$ python3 -q
>>> import numpy as np
>>> np.set_printoptions(precision=1, suppress=True, linewidth=140, sign=" ")
>>> tidy = lambda a: np.round(a, 1) + 0
>>> m1 = np.array([[-4.7, 1.0, 1.0], [1.0, -3.7, 3.0], [-5.0, 1.0, 1.3]])
>>> rng = np.random.default_rng(161340)
>>> out = m1 + rng.integers(-2, 3, (3, 2)) @ rng.integers(-2, 3, (2, 3))
>>> tidy(out)
array([[-0.7, -1. ,  5. ],
       [-3. ,  2.3,  3. ],
       [-3. , -5. , -1.7]])
>>> np.linalg.matrix_rank(out - m1, tol=1e-8)
np.int64(2)
>>> out - m1
array([[ 4., -2.,  4.],
       [-4.,  6.,  0.],
       [ 2., -6., -3.]])
>>> tidy(np.linalg.norm(m1, 2) / np.linalg.norm(m1))
np.float64(0.8)
>>> tidy(np.abs(np.linalg.svd(m1)[2][-1]))
array([ 0.3,  0.6,  0.7])
>>> print(round(np.log10(np.linalg.cond(m1))))
2
>>> print(np.linalg.matrix_rank(m1, rtol=0.1))
2
>>> K = np.load("a.npy")
>>> K
array([[-60.1, -70.1,  28.1],
       [-60. , -69.4,  29.2],
       [-59.8, -68.9,  28.5],
       [-60.6, -71.3,  29.2],
       [-59.7, -72.2,  30.5],
       [-60.2, -68.3,  29.5],
       [-58.8, -73.2,  30.2],
       [-58.8, -70.9,  29.1],
       [-60. , -68.7,  32.1],
       [-60.9, -70.6,  29. ],
       [-58.5, -69.5,  29.9],
       [-61.8, -70.9,  29.6],
       [-61. , -71.3,  30.9],
       [-60.5, -69.3,  30.6],
       [-61.3, -71.1,  29.7],
       [-60.1, -70.3,  30.4],
       [-61.2, -70.4,  30.4],
       [-61.5, -71.2,  30.3],
       [-61.3, -70.7,  28.1],
       [-59.4, -69.5,  30.4],
       [-59.2, -69.3,  30.8],
       [-59.6, -70. ,  29.3],
       [-59.9, -68.4,  31. ]])
>>> cen = (K - K.mean(axis=0)) / K.std(axis=0)
>>> cen.std(axis=0)
array([ 1.,  1.,  1.])
>>> coef = np.linalg.lstsq(np.delete(cen, 1, axis=1), cen[:, 1])[0]
>>> print(tidy(coef))
[ 0.1  0.1]
>>> x0 = np.array([-3, 3, 1])
>>> target = K @ x0
>>> tidy(target)
array([ -1.9,   1. ,   1.2,  -2.9,  -7. ,   5.2, -13. ,  -7.2,   6. ,  -0.1,  -3.1,   2.3,   0. ,   4.2,   0.3,  -0.2,   2.8,   1.2,  -0.1,
         0.1,   0.5,  -1.9,   5.5])
>>> target = target + 0.3 * rng.normal(size=23)
>>> tidy(target)
array([ -2.2,   1.4,   1.7,  -3.2,  -6.7,   5.2, -13.1,  -7.3,   6. ,  -0.1,  -2.8,   2.5,   0. ,   4.3,   0.3,   0.8,   2.7,   1.2,  -0.4,
         0.4,   0.8,  -1.9,   5.5])
>>> coef, *_ = np.linalg.lstsq(K, target)
>>> coef.round()
array([-3.,  3.,  1.])
>>> J = np.load("run19.npy")
>>> print(J)
[[ 1.  0.  2.]
 [-4.  3.  4.]
 [ 0.  0.  3.]]
>>> r0 = np.array([2, 2, 1])
>>> out = J + np.outer(r0, np.eye(3)[2])
>>> print(out)
[[ 1.  0.  4.]
 [-4.  3.  6.]
 [ 0.  0.  4.]]
>>> idx = rng.permutation(3)
>>> idx
array([ 2,  1,  0])
>>> out = J[idx][:, idx]
>>> np.trace(out)
np.float64(7.0)
>>> tidy(np.linalg.det(out)), tidy(np.linalg.det(J[idx]))
(np.float64(9.0), np.float64(-9.0))
>>> np.allclose(out, J)
False
>>> proj = np.triu(np.array([[2, 0, 0], [0, 0, 0], [3, 1, 2]]), 1) + np.eye(3)
>>> out = proj @ J @ np.linalg.inv(proj)
>>> out
array([[ 1.,  0.,  2.],
       [-4.,  3.,  4.],
       [ 0.,  0.,  3.]])
>>> proj @ J - J @ proj
array([[ 0.,  0.,  0.],
       [ 0.,  0.,  0.],
       [ 0.,  0.,  0.]])
>>> np.poly(out)
array([ 1., -7., 15., -9.])
>>> np.linalg.matrix_rank(out)
np.int64(3)
>>> tidy(np.linalg.det(out))
np.float64(9.0)
>>> np.trace(out), np.trace(J)
(np.float64(7.0), np.float64(7.0))
>>> w, evecs = np.linalg.eig(out)
>>> print(tidy(np.sort(np.linalg.eigvals(np.linalg.inv(out)))))
[ 0.3  0.3  1. ]
>>> out @ evecs[:, 0] - w[0] * evecs[:, 0]
array([ 0.,  0.,  0.])
>>> tidy(np.sort(np.linalg.eigvals(out.T)))
array([ 1.,  3.,  3.])
>>> tidy(np.linalg.det(2 * J)), tidy(np.linalg.det(J))
(np.float64(72.0), np.float64(9.0))
>>> tidy(np.linalg.det(J.T))
np.float64(9.0)
>>> tidy(np.linalg.eigvals(J).sum().real)
np.float64(7.0)
>>> M = np.load("m.npy")
>>> print(M)
[[ 23.9  -5.2 -10.6]
 [ 24.   -4.   -9.8]
 [ 24.   -5.5 -11.1]
 [ 26.2  -3.1  -9.2]
 [ 25.7  -5.3  -9.3]
 [ 23.5  -3.7 -11.3]
 [ 24.1  -6.3 -10.5]
 [ 24.3  -5.3 -10.9]
 [ 26.6  -3.5  -9.7]
 [ 25.7  -4.6  -9.1]
 [ 25.2  -3.9 -11.2]
 [ 24.7  -5.4 -10.1]
 [ 24.1  -5.9  -9.3]
 [ 26.2  -5.5 -10. ]
 [ 24.9  -5.3 -11.4]
 [ 26.7  -5.6  -8.8]
 [ 26.1  -4.8  -8.7]
 [ 25.2  -4.9 -10.6]
 [ 26.3  -5.4  -9.2]
 [ 25.5  -4.3 -10. ]
 [ 26.3  -3.   -9.1]
 [ 24.8  -6.2 -10.4]
 [ 25.   -6.4  -9. ]
 [ 24.6  -3.9 -11.9]
 [ 23.3  -6.2  -9.6]
 [ 24.5  -4.6  -9.9]
 [ 25.4  -5.6 -10.2]]
>>> cen = (M - M.mean(axis=0)) / M.std(axis=0)
>>> np.argwhere(np.abs(cen) > 2)
array([[ 20,   1],
       [ 23,   2]])
>>> coef = np.linalg.lstsq(np.delete(cen, 2, axis=1), cen[:, 2])[0]
>>> tidy(coef)
array([ 0.6, -0.3])
>>> proj = M @ np.linalg.solve(M.T @ M, M.T)
>>> np.allclose(proj @ proj, proj)
True
>>> tidy(np.trace(proj))
np.float64(3.0)
>>> out = np.c_[M[:, :2] @ np.array([[0, 2], [2, 2]]), np.array([1, 1, 0, 0, 2, 1, 1, 1, 0, 1, 1, 2, 2, 1, 2, 1, 0, 1, 0, 1, 0, 0, 2, 2, 1, 2, 1])]
>>> tidy(out)
array([[-10.4,  37.4,   1. ],
       [ -8. ,  40. ,   1. ],
       [-11. ,  37. ,   0. ],
       [ -6.2,  46.2,   0. ],
       [-10.6,  40.8,   2. ],
       [ -7.4,  39.6,   1. ],
       [-12.6,  35.6,   1. ],
       [-10.6,  38. ,   1. ],
       [ -7. ,  46.2,   0. ],
       [ -9.2,  42.2,   1. ],
       [ -7.8,  42.6,   1. ],
       [-10.8,  38.6,   2. ],
       [-11.8,  36.4,   2. ],
       [-11. ,  41.4,   1. ],
       [-10.6,  39.2,   2. ],
       [-11.2,  42.2,   1. ],
       [ -9.6,  42.6,   0. ],
       [ -9.8,  40.6,   1. ],
       [-10.8,  41.8,   0. ],
       [ -8.6,  42.4,   1. ],
       [ -6. ,  46.6,   0. ],
       [-12.4,  37.2,   0. ],
       [-12.8,  37.2,   2. ],
       [ -7.8,  41.4,   2. ],
       [-12.4,  34.2,   1. ],
       [ -9.2,  39.8,   2. ],
       [-11.2,  39.6,   1. ]])
>>> print(np.linalg.matrix_rank(out))
3
>>> np.linalg.matrix_rank(np.c_[M, out])
np.int64(4)
>>> tidy(np.linalg.lstsq(M, out[:, 0])[0])
array([ 0.,  2.,  0.])
>>> feats = np.loadtxt("w.csv", delimiter=",")
>>> print(feats)
[[ 2. -2. -5. -2.]
 [ 3. -1. -1.  6.]
 [ 0.  0. -1.  3.]
 [ 0.  0. -5. -3.]]
>>> out = feats + rng.integers(-2, 3, (4, 2)) @ rng.integers(-2, 3, (2, 4))
>>> out
array([[-2.,  0., -1.,  0.],
       [ 5., -2., -3.,  5.],
       [ 2., -1.,  1.,  2.],
       [-2.,  1., -3., -2.]])
>>> np.linalg.matrix_rank(out - feats, tol=1e-8)
np.int64(2)
>>> out - feats
array([[-4.,  2.,  4.,  2.],
       [ 2., -1., -2., -1.],
       [ 2., -1.,  2., -1.],
       [-2.,  1.,  2.,  1.]])
>>> np.abs(out - feats).sum(axis=1)
array([ 12.,   6.,   6.,   6.])
>>> np.einsum("ii->", feats)
np.float64(-3.0)
>>> tidy(np.poly(feats))
array([ 1.,  3., 18., -2., 72.])
>>> np.einsum("ij,ji->", feats, feats)
np.float64(-27.0)
>>> tidy(np.linalg.det(2 * feats)), tidy(np.linalg.det(feats))
(np.float64(1152.0), np.float64(72.0))
>>> O = feats.astype(float).copy()
>>> for j in range(4):
...     O[:, j] -= O[:, :j] @ (O[:, :j].T @ O[:, j])
...     O[:, j] /= np.linalg.norm(O[:, j])
... 
>>> tidy(O.T @ O)
array([[ 1.,  0.,  0.,  0.],
       [ 0.,  1.,  0.,  0.],
       [ 0.,  0.,  1.,  0.],
       [ 0.,  0.,  0.,  1.]])
>>> F = np.array([[1, 0, 0], [2, 2, 0], [1, 1, 2]])
>>> proj = np.triu(np.array([[-8, 4, 8], [-7, 0, -6], [3, 8, 8]]), 1) + np.eye(3)
>>> out = proj @ F @ np.linalg.inv(proj)
>>> tidy(np.linalg.det(out))
np.float64(4.0)
>>> print(np.linalg.matrix_rank(out))
3
>>> out
array([[  17.,  -52., -432.],
       [  -4.,   12.,   92.],
       [   1.,   -3.,  -24.]])
>>> out = F + rng.integers(-2, 3, (3, 2)) @ rng.integers(-2, 3, (2, 3))
>>> out
array([[ 1, -4,  6],
       [ 6,  2,  2],
       [-1,  1,  1]])
>>> np.linalg.matrix_rank(out - F, tol=1e-8)
np.int64(2)
>>> tidy(np.linalg.svd(out - F, compute_uv=False))
array([ 7.6,  4.4,  0. ])
>>> np.abs(out - F).sum(axis=1)
array([ 10,   6,   3])
>>> idx = rng.permutation(3)
>>> out = F[:, idx] * rng.choice([-1, 1], 3)
>>> out
array([[ 1,  0,  0],
       [ 2,  2,  0],
       [ 1,  1,  2]])
>>> left, _, vt = np.linalg.svd(F.T @ out)
>>> tidy(left @ vt)
array([[ 1.,  0.,  0.],
       [ 0.,  1.,  0.],
       [ 0.,  0.,  1.]])
>>> tidy(np.linalg.lstsq(F, out)[0])
array([[ 1.,  0.,  0.],
       [ 0.,  1.,  0.],
       [ 0.,  0.,  1.]])
>>> C2 = F.T @ F
>>> np.diag(C2)
array([ 6,  5,  4])
>>> tidy(np.linalg.eigvalsh(C2)[::-1])
array([ 11.6,   3. ,   0.5])
>>> np.allclose(C2, C2.T)
True
>>> A = np.loadtxt("block15.csv", delimiter=",")
>>> A
array([[ 0., -5.,  2., -1.],
       [-5.,  0.,  0.,  0.],
       [ 2.,  0.,  0.,  0.],
       [-1.,  0.,  0.,  0.]])
>>> left, sigma, vt = np.linalg.svd(A)
>>> evecs = vt[:(sigma > 1e-8).sum()]
>>> x0 = A[1] + -3 * A[3] + rng.integers(2) * np.eye(4)[3]
>>> x0
array([-2.,  0.,  0.,  0.])
>>> tidy(np.diag(evecs.T @ evecs))
array([ 1. ,  0.8,  0.1,  0. ])
>>> np.linalg.matrix_rank(np.vstack([A, x0]))
np.int64(2)
>>> left, sigma, vt = np.linalg.svd(A)
>>> tidy(sigma)
array([ 5.5,  5.5,  0. ,  0. ])
>>> out = left[:, :2] @ np.diag(sigma[:2]) @ vt[:2]
>>> tidy(np.linalg.norm(A - out, 2)), tidy(sigma[2])
(np.float64(0.0), np.float64(0.0))
>>> print(tidy(np.abs(A - out).max()))
0.0
>>> print(np.linalg.matrix_rank(A, rtol=0.05))
2
>>> np.linalg.matrix_rank(out)
np.int64(2)
>>> w, evecs = np.linalg.eigh(A)
>>> x0 = np.array([1, 2, -5, 3])
>>> tidy(np.linalg.eigvalsh(A[1:, 1:]))
array([ 0.,  0.,  0.])
>>> print(tidy(evecs * np.maximum(w, 0) @ evecs.T))
[[ 2.7 -2.5  1.  -0.5]
 [-2.5  2.3 -0.9  0.5]
 [ 1.  -0.9  0.4 -0.2]
 [-0.5  0.5 -0.2  0.1]]
>>> tidy(x0 @ A @ x0 / (x0 @ x0)), tidy(w[0]), tidy(w[-1])
(np.float64(-1.2), np.float64(-5.5), np.float64(5.5))
>>> np.abs(A).sum(axis=1).max(), tidy(np.abs(w).max())
(np.float64(8.0), np.float64(5.5))
>>> print(tidy(evecs * np.abs(w) @ evecs.T))
[[ 5.5  0.   0.   0. ]
 [ 0.   4.6 -1.8  0.9]
 [ 0.  -1.8  0.7 -0.4]
 [ 0.   0.9 -0.4  0.2]]
>>> blk = np.stack([F, 4 * F, F[::-1]])
>>> (blk @ F.T).shape
(3, 3, 3)
>>> np.linalg.matrix_rank(blk)
array([ 3,  3,  3])
>>> tidy(np.linalg.norm(blk, axis=(1, 2)))
array([  3.9,  15.5,   3.9])
>>> blk.sum(axis=0)
array([[  6,   1,   2],
       [ 12,  12,   0],
       [  6,   5,  10]])
>>> np.einsum("bij,cij->bc", blk, blk)
array([[  15,   60,   10],
       [  60,  240,   40],
       [  10,   40,   15]])
>>> w, evecs = np.linalg.eigh(A)
>>> np.abs(evecs[:, -1]).round(6).argmax()
np.int64(0)
>>> print(tidy(evecs.T @ evecs))
[[ 1.  0.  0.  0.]
 [ 0.  1.  0.  0.]
 [ 0.  0.  1.  0.]
 [ 0.  0.  0.  1.]]
>>> tidy(np.linalg.svd(A, compute_uv=False))
array([ 5.5,  5.5,  0. ,  0. ])
>>> E = np.load("out10.npy")
>>> E
array([[ 4, -2,  6],
       [-2,  1, -3],
       [ 6, -3,  9]])
>>> tidy(np.trace(np.linalg.pinv(E) @ E))
np.float64(1.0)
>>> np.allclose(E[:-1].T @ np.linalg.lstsq(E[:-1].T, E[-1])[0], E[-1])
True
>>> tidy(np.linalg.norm(E, 2) / np.linalg.norm(E))
np.float64(1.0)
>>> print([round(float(x), 1) for x in np.linalg.svd(E, compute_uv=False)[:3]])
[14.0, 0.0, 0.0]
>>> np.linalg.cond(E) > 100
np.True_
>>> np.linalg.matrix_rank(E, rtol=0.1)
np.int64(1)
